In [1]: import numpy as np

In [2]: from numpy import linalg as LA

In [3]: np.set_printoptions(precision=4, suppress=True, linewidth=200, sign=" ")

In [4]: data = np.load("mat.npy")

In [5]: print(data)
[[ -5.1388  -5.5574   6.8866 -12.6115   8.4146   1.7059  -2.8677   0.9629   7.3052]
 [-11.3635   1.1434   2.8923 -10.2063   4.3524   6.2396  -1.8181  -1.8458  -9.6146]
 [  6.2373   5.0648  -6.8153  13.0952  -8.4299  -2.3793   2.9148  -0.6714  -5.6428]
 [ -4.076    6.7717  -4.8048   4.713   -5.1899   3.4065   1.49    -2.5446 -15.6524]
 [  4.5612  -6.7012   4.5717  -4.1201   4.8774  -3.651   -1.3722   2.588   15.834 ]
 [ 10.2519   1.903   -5.3044  13.0707  -7.0408  -5.0903   2.6284   0.7968   3.0445]
 [ -6.1744  -5.0957   6.8219 -13.0711   8.4319   2.3403  -2.913    0.6889   5.7432]
 [ 11.2203  -2.212   -1.8613   8.652   -3.1482  -6.3599   1.4305   2.143   11.5711]
 [ -1.8333  -6.5386   6.6409 -10.4964   7.8369  -0.2282  -2.5572   1.6917  11.3463]
 [-10.152    4.087   -0.2312  -5.083    0.6352   6.1375  -0.592   -2.5561 -14.4702]
 [ -5.1799   6.5876  -4.2527   3.3329  -4.4538   3.9585   1.214   -2.6365 -16.0202]
 [-11.0225   2.7704   1.28    -7.7133   2.4588   6.3575  -1.2042  -2.282  -12.5129]
 [ 10.226    1.9379  -5.3275  13.0899  -7.0652  -5.0701   2.6351   0.7831   2.9606]
 [ -8.1313   5.581   -2.3044  -1.0338  -1.94     5.3396   0.3029  -2.7302 -16.0167]
 [ -6.082    6.3698  -3.7397   2.1165  -3.7808   4.3971   0.9658  -2.6917 -16.1915]
 [  1.9087  -6.9092   5.683   -7.1276   6.3974  -2.2818  -1.9565   2.2978  14.501 ]
 [ -6.1533   6.3497  -3.6965   2.0166  -3.7246   4.4313   0.9452  -2.6952 -16.1994]
 [ -6.5249  -4.9187   6.7809 -13.1992   8.4157   2.5587  -2.9213   0.59     5.1748]
 [-10.9021   3.0235   1.0057  -7.2559   2.1312   6.3401  -1.0955  -2.3409 -12.9199]
 [-11.3615   1.0195   3.0055 -10.3673   4.4829   6.2158  -1.8594  -1.8088  -9.3755]
 [ -6.6375  -4.8594   6.7655 -13.2372   8.4079   2.6294  -2.9232   0.5575   4.9874]
 [ -9.863    4.3804  -0.6009  -4.399    0.1823   6.038   -0.4372  -2.6046 -14.8444]
 [  9.8763   2.3718  -5.6046  13.3006  -7.3543  -4.8048   2.7134   0.6083   1.8999]
 [ 11.3623  -1.2487  -2.7953  10.0665  -4.2401  -6.2583   1.7824   1.8767   9.8157]
 [  2.9286  -6.879    5.3014  -6.0367   5.8657  -2.8174  -1.7486   2.4241  15.1089]
 [  7.9186   4.0864  -6.5001  13.54    -8.215   -3.4511   2.9113  -0.1588  -2.6678]
 [ -8.88    -3.3539   6.1609 -13.5666   7.9086   4.0958  -2.851   -0.1855   0.6348]
 [ -7.62    -4.2843   6.5782 -13.4928   8.2789   3.2564  -2.92     0.257    3.2425]
 [  5.689   -6.4728   3.9706  -2.6571   4.0826  -4.2075  -1.0766   2.6701  16.1324]
 [-10.2383   3.9906  -0.1128  -5.2988   0.7797   6.1655  -0.6412  -2.539  -14.3417]
 [ -6.307   -5.0301   6.8076 -13.1213   8.4272   2.4227  -2.9166   0.6519   5.5307]
 [ -5.89    -5.2313   6.8477 -12.9564   8.4365   2.1644  -2.9035   0.7667   6.1891]
 [ 10.4788   1.5767  -5.0835  12.8751  -6.8057  -5.2706   2.5625   0.9235   3.8186]
 [  7.3579  -5.9356   2.8983  -0.2301   2.6951  -4.9944  -0.5722   2.7325  16.1918]
 [ -9.5152  -2.7631   5.8387 -13.4436   7.5927   4.5414  -2.7752  -0.4446  -0.9134]
 [ 10.9655   0.6793  -4.4282  12.1954  -6.0917  -5.6937   2.3547   1.2536   5.858 ]]

In [6]: # looks like rank 2

In [7]: Xc = data - data.mean(axis=0)

In [8]: U, s, vt = LA.svd(Xc, full_matrices=False)

In [9]: print((np.sign(U[:, 0]) == np.sign(U[0, 0])).astype(int))
[ 1  1  0  0  0  0  1  0  1  1  0  1  0  1  0  1  0  1  1  1  1  1  0  0  1  0  1  1  0  1  1  1  0  0  1  0]

In [10]: print(np.round(s ** 2 / (s ** 2).sum(), 4) + 0)
[ 0.535  0.465  0.     0.     0.     0.     0.     0.     0.   ]

In [11]: x = np.array([-5, 1, 1, -5, 3, -4, -1, -3, -4])

In [12]: a = np.maximum(data @ x, 0)

In [13]: print(data.T @ a)
[-18610.1011    329.7796   6153.7069 -18745.7005   8765.1814   9935.3193  -3497.0326  -2566.2747 -12786.1739]

In [14]: A = np.loadtxt("w.csv", delimiter=",")

In [15]: print(A)
[[ 0.  2.  0.  0.  0.  0.  0.  0.  0.  0.]
 [ 0.  0.  0.  0.  0.  0.  0.  1.  0.  0.]
 [ 0.  0.  0.  0.  0.  0.  0.  0.  0.  0.]
 [ 6.  0.  0.  0.  0.  0.  0.  0.  0.  0.]
 [ 0.  0.  0.  0.  0.  0.  8.  0.  0.  0.]
 [ 0.  0.  0.  0.  0.  0.  0.  0.  0.  3.]
 [ 0.  0.  0.  0.  4.  0.  0.  0.  0.  0.]
 [ 0.  0.  4.  0.  0.  0.  0.  0.  0.  0.]
 [ 0.  0.  0.  7.  0.  0.  0.  0.  0.  0.]
 [ 0.  0.  0.  0.  0.  0.  0.  0.  4.  0.]]

In [16]: U, s, vt = LA.svd(A)

In [17]: V = vt[:(s > 1e-8).sum()]

In [18]: rng = np.random.default_rng(4943)

In [19]: x = A[6] + 5 * A[9] + rng.integers(2) * np.eye(10)[2]

In [20]: print(x)
[  0.   0.   0.   0.   4.   0.   0.   0.  20.   0.]

In [21]: print(np.allclose(V.T @ V @ x, x))
True

In [22]: print(V.T @ V)
[[ 1.  0.  0.  0.  0.  0.  0.  0.  0.  0.]
 [ 0.  1.  0.  0.  0.  0.  0.  0.  0.  0.]
 [ 0.  0.  1.  0.  0.  0.  0.  0.  0.  0.]
 [ 0.  0.  0.  1.  0.  0.  0.  0.  0.  0.]
 [ 0.  0.  0.  0.  1.  0.  0.  0.  0.  0.]
 [ 0.  0.  0.  0.  0.  0.  0.  0.  0.  0.]
 [ 0.  0.  0.  0.  0.  0.  1.  0.  0.  0.]
 [ 0.  0.  0.  0.  0.  0.  0.  1.  0.  0.]
 [ 0.  0.  0.  0.  0.  0.  0.  0.  1.  0.]
 [ 0.  0.  0.  0.  0.  0.  0.  0.  0.  1.]]

In [23]: print(round(float(LA.norm(x - V.T @ V @ x)), 4))
0.0

In [24]: rank = LA.matrix_rank(A)

In [25]: print(rank)
9

In [26]: null = LA.svd(A)[2][rank:].T

In [27]: print(A @ null)
[[ 0.]
 [ 0.]
 [ 0.]
 [ 0.]
 [ 0.]
 [ 0.]
 [ 0.]
 [ 0.]
 [ 0.]
 [ 0.]]

In [28]: print(np.allclose(A @ null, 0))
True

In [29]: print(null.shape)
(10, 1)

In [30]: print(null @ null.T)
[[ 0.  0.  0.  0.  0.  0.  0.  0.  0.  0.]
 [ 0.  0.  0.  0.  0.  0.  0.  0.  0.  0.]
 [ 0.  0.  0.  0.  0.  0.  0.  0.  0.  0.]
 [ 0.  0.  0.  0.  0.  0.  0.  0.  0.  0.]
 [ 0.  0.  0.  0.  0.  0.  0.  0.  0.  0.]
 [ 0.  0.  0.  0.  0.  1.  0.  0.  0.  0.]
 [ 0.  0.  0.  0.  0.  0.  0.  0.  0.  0.]
 [ 0.  0.  0.  0.  0.  0.  0.  0.  0.  0.]
 [ 0.  0.  0.  0.  0.  0.  0.  0.  0.  0.]
 [ 0.  0.  0.  0.  0.  0.  0.  0.  0.  0.]]

In [31]: print([int(LA.matrix_rank(A[:, :j + 1])) for j in range(10)])
[1, 2, 3, 4, 5, 5, 6, 7, 8, 9]

In [32]: print(np.allclose(A[:-1].T @ LA.lstsq(A[:-1].T, A[-1])[0], A[-1]))
False

In [33]: X = np.loadtxt("block18.csv", delimiter=",")

In [34]: print(X)
[[-0.4082  0.4582  0.3727  0.5339]
 [ 0.2449 -0.2011 -0.0157 -0.231 ]
 [ 0.0816  0.3023 -0.4809 -0.1018]
 [ 0.2041  0.1607  0.6534 -0.2988]
 [-0.5307 -0.3851  0.3007 -0.3856]
 [-0.6124  0.0923 -0.3222 -0.1057]
 [-0.2041  0.3317 -0.0712 -0.5763]
 [-0.1633 -0.6046 -0.0588  0.2644]]

In [35]: Q, V = LA.qr(X[:, :2])[0], LA.qr(X[:, 2:])[0]

In [36]: s = LA.svd(Q.T @ V, compute_uv=False)

In [37]: print((s > 0.9).sum())
0

In [38]: print(np.round(LA.norm(Q @ Q.T - V @ V.T, 2), 4))
1.0
